>>> import numpy as np
>>> np.set_printoptions(precision=3, suppress=True, linewidth=160)
>>> A = np.load("arr.npy")
>>> A
array([[ 7,  0,  1],
       [ 0,  3,  0],
       [ 0,  3,  0],
       [ 7,  0,  1],
       [11,  0,  2],
       [15,  0,  3],
       [ 7,  0,  1],
       [11,  0,  2],
       [ 0,  2,  0],
       [ 7,  0,  1]])
>>> A2 = np.c_[A[:, :1] @ np.array([[1]]), np.array([-3, 1, -2, 3, -2, -1, 3, 1, 1, 1])]
>>> A2
array([[ 7, -3],
       [ 0,  1],
       [ 0, -2],
       [ 7,  3],
       [11, -2],
       [15, -1],
       [ 7,  3],
       [11,  1],
       [ 0,  1],
       [ 7,  1]])
>>> np.round(np.linalg.norm(A2 - A @ np.linalg.lstsq(A, A2)[0], axis=0), 3) + 0
array([0.   , 5.896])
>>> np.linalg.matrix_rank(A2)
np.int64(2)
>>> idx = A[:, 2] > np.median(A[:, 2])
>>> f = A[idx].mean(axis=0) - A[~idx].mean(axis=0)
>>> idx.astype(int)
array([0, 0, 0, 0, 1, 1, 0, 1, 0, 0])
>>> ((A - A.mean(axis=0)) @ f > 0).astype(int)
array([1, 0, 0, 1, 1, 1, 1, 1, 0, 1])
>>> np.argsort(-np.abs(f).round(6), kind="stable")
array([0, 2, 1])
>>> (((A - A.mean(axis=0)) @ f > 0) == idx).mean()
np.float64(0.6)
>>> C2 = A.T @ A
>>> np.allclose(C2, C2.T)
True
>>> np.diag(C2)
array([663,  22,  21])
>>> (A @ A.T).shape
(10, 10)
>>> X = np.load("run6.npy")
>>> X
array([[-4.   , -3.559, -2.897],
       [-4.   , -5.543, -7.201],
       [-4.   , -6.081, -3.256],
       [-4.   ,  5.898,  5.649],
       [-4.   , -1.54 , -3.469],
       [-4.   , -2.339, -3.65 ],
       [-4.   , -2.266, -3.946],
       [-4.   ,  4.913,  3.275],
       [-4.   ,  1.625,  5.141],
       [-4.   ,  1.088, -3.897],
       [-4.   , -0.893, -0.256],
       [-4.   ,  0.147,  0.953],
       [-4.   ,  6.259,  0.322],
       [-4.   ,  4.194,  4.587],
       [-4.   , -3.345, -4.764],
       [-4.   ,  0.874,  4.414],
       [-4.   ,  5.332,  2.67 ],
       [-4.   , -6.442, -3.662],
       [-4.   , -3.759, -4.389],
       [-4.   ,  2.924,  1.914]])
>>> x = np.array([-2, -1, -5])
>>> np.sign((X @ x).round(6))
array([ 1.,  1.,  1., -1.,  1.,  1.,  1., -1., -1.,  1.,  1.,  1.,  1., -1.,  1., -1., -1.,  1.,  1., -1.])
>>> np.linalg.norm(X @ x) <= np.linalg.norm(X, 2) * np.linalg.norm(x) + 1e-9
np.True_
>>> A2 = np.c_[X[:, :2] @ np.array([[-4, 5], [3, -7]]), np.array([1, -2, 1, 0, 1, -2, 1, 0, -3, 0, 1, -3, 1, -2, 1, 3, -1, 3, 3, -3])]
>>> A2
array([[  5.323,   4.913,   1.   ],
       [ -0.629,  18.801,  -2.   ],
       [ -2.243,  22.567,   1.   ],
       [ 33.694, -61.286,   0.   ],
       [ 11.38 ,  -9.22 ,   1.   ],
       [  8.983,  -3.627,  -2.   ],
       [  9.202,  -4.138,   1.   ],
       [ 30.739, -54.391,   0.   ],
       [ 20.875, -31.375,  -3.   ],
       [ 19.264, -27.616,   0.   ],
       [ 13.321, -13.749,   1.   ],
       [ 16.441, -21.029,  -3.   ],
       [ 34.777, -63.813,   1.   ],
       [ 28.582, -49.358,  -2.   ],
       [  5.965,   3.415,   1.   ],
       [ 18.622, -26.118,   3.   ],
       [ 31.996, -57.324,  -1.   ],
       [ -3.326,  25.094,   3.   ],
       [  4.723,   6.313,   3.   ],
       [ 24.772, -40.468,  -3.   ]])
>>> np.linalg.matrix_rank(np.c_[X, A2])
np.int64(4)
>>> np.linalg.matrix_rank(A2)
np.int64(3)
>>> np.round(np.linalg.norm(A2 - X @ np.linalg.lstsq(X, A2)[0], axis=0), 3) + 0
array([0.   , 0.   , 8.097])
>>> T = np.stack([X, 3 * X, X[::-1]])
>>> np.linalg.matrix_rank(T)
array([3, 3, 3])
>>> np.einsum("bij,cij->bc", T, T)
array([[ 942.034, 2826.101,  624.076],
       [2826.101, 8478.304, 1872.228],
       [ 624.076, 1872.228,  942.034]])
>>> np.linalg.norm(T, axis=(1, 2))
array([30.693, 92.078, 30.693])
>>> W1 = np.array([[0, 2, -2, 1, 1], [-2, 2, 2, -2, 2], [2, 2, -1, 1, 2]])
>>> c = np.array([-4, 2, -9, -3, -9])
>>> H = np.maximum(X @ W1 + c, 0)
>>> (H > 0).mean(axis=0)
array([0.2 , 0.4 , 0.35, 0.1 , 0.3 ])
>>> cent = np.array([[2, 2], [0, 4], [-2, 2], [3, -3], [4, 1]])
>>> (H @ cent).round(6).argmax(axis=1)
array([0, 0, 0, 1, 0, 0, 0, 1, 1, 1, 0, 0, 1, 1, 0, 1, 1, 0, 0, 1])
>>> m1 = np.array([[2, 1, -4], [-4, -2, 2], [1, -2, 3]])
>>> m1
array([[ 2,  1, -4],
       [-4, -2,  2],
       [ 1, -2,  3]])
>>> Q, R = np.linalg.qr(m1)
>>> round(abs(R[0, 0]), 3), np.round(np.linalg.norm(m1[:, 0]), 3)
(np.float64(4.583), np.float64(4.583))
>>> R
array([[-4.583, -1.746,  2.837],
       [ 0.   ,  2.44 , -3.708],
       [ 0.   ,  0.   ,  2.683]])
>>> Q.round(3) + 0
array([[-0.436,  0.098, -0.894],
       [ 0.873, -0.195, -0.447],
       [-0.218, -0.976,  0.   ]])
>>> Q @ R
array([[ 2.,  1., -4.],
       [-4., -2.,  2.],
       [ 1., -2.,  3.]])
